% ipython --no-banner

In [1]: import numpy as np

In [2]: np.set_printoptions(precision=1, suppress=True, linewidth=160)

In [3]: A = np.load("w.npy")

In [4]: print(A.round(1) + 0)
[[ 0.  -0.9 -0.9  0. ]
 [-0.1 -0.5 -0.1  0.6]
 [ 0.3 -0.9 -1.  -1. ]
 [-0.1 -0.5 -0.3  0.3]
 [-0.1 -0.8 -0.5  0.6]
 [-0.1  1.   1.   0.1]
 [-0.5 -0.7  0.8  1. ]
 [-0.1  1.   1.   0.4]
 [-0.4  0.9  1.   1. ]
 [-0.6  0.8  1.   1. ]
 [-0.4  0.3  0.9  1. ]
 [ 0.3 -0.7 -1.  -0.9]]

In [5]: blk = np.stack([A, -1 * A, A[::-1]])

In [6]: print(blk.shape)
(3, 12, 4)

In [7]: print(np.linalg.norm(blk, axis=(1, 2)))
[4.9 4.9 4.9]

In [8]: print(np.einsum("bij,cij->bc", blk, blk))
[[ 24.  -24.   -4.5]
 [-24.   24.    4.5]
 [ -4.5   4.5  24. ]]

In [9]: print(np.linalg.matrix_rank(blk.reshape(3, -1)))
2

In [10]: labels = A[:, 2] > np.median(A[:, 2])

In [11]: f = A[labels].mean(axis=0) - A[~labels].mean(axis=0)

In [12]: print(labels.astype(int))
[0 0 0 0 0 1 1 1 1 1 1 0]

In [13]: print(((A - A.mean(axis=0)) @ f > 0).astype(int))
[0 0 0 0 0 1 1 1 1 1 1 0]

In [14]: print(f)
[-0.4  1.3  1.6  0.8]

In [15]: d = np.linalg.norm(A[:, None] - A[None], axis=-1)

In [16]: print(np.unravel_index(d.round(6).argmax(), d.shape))
(np.int64(2), np.int64(8))

In [17]: print(np.flatnonzero(d[10] < d.mean() / 2))
[ 8  9 10]

In [18]: print(d.mean(axis=1).argmax())
2

In [19]: print((d + 1e9 * np.eye(12)).round(6).argmin(axis=1))
[ 4  3 11  1  3  7 10  5  9  8  9  2]

In [20]: Xc = A - A.mean(axis=1)
Traceback (most recent call last):
  Cell In[20], line 1
    Xc = A - A.mean(axis=1)
ValueError: operands could not be broadcast together with shapes (12,4) (12,) 


In [21]: Xc = A - A.mean(axis=0)

In [22]: left, s, Vt = np.linalg.svd(Xc, full_matrices=False)

In [23]: print(np.round(s ** 2 / (s ** 2).sum(), 1) + 0)
[0.8 0.2 0.  0. ]

In [24]: print(s)
[4.2 1.9 0.7 0.3]

In [25]: print((np.sign(left[:, 0]) == np.sign(left[0, 0])).astype(int))
[1 1 1 1 1 0 0 0 0 0 0 1]

In [26]: print(np.linalg.matrix_rank(Xc))
4

In [27]: print(Vt[0] * np.sign(Vt[0, np.abs(Vt[0]).argmax()]))
[-0.2  0.6  0.7  0.4]
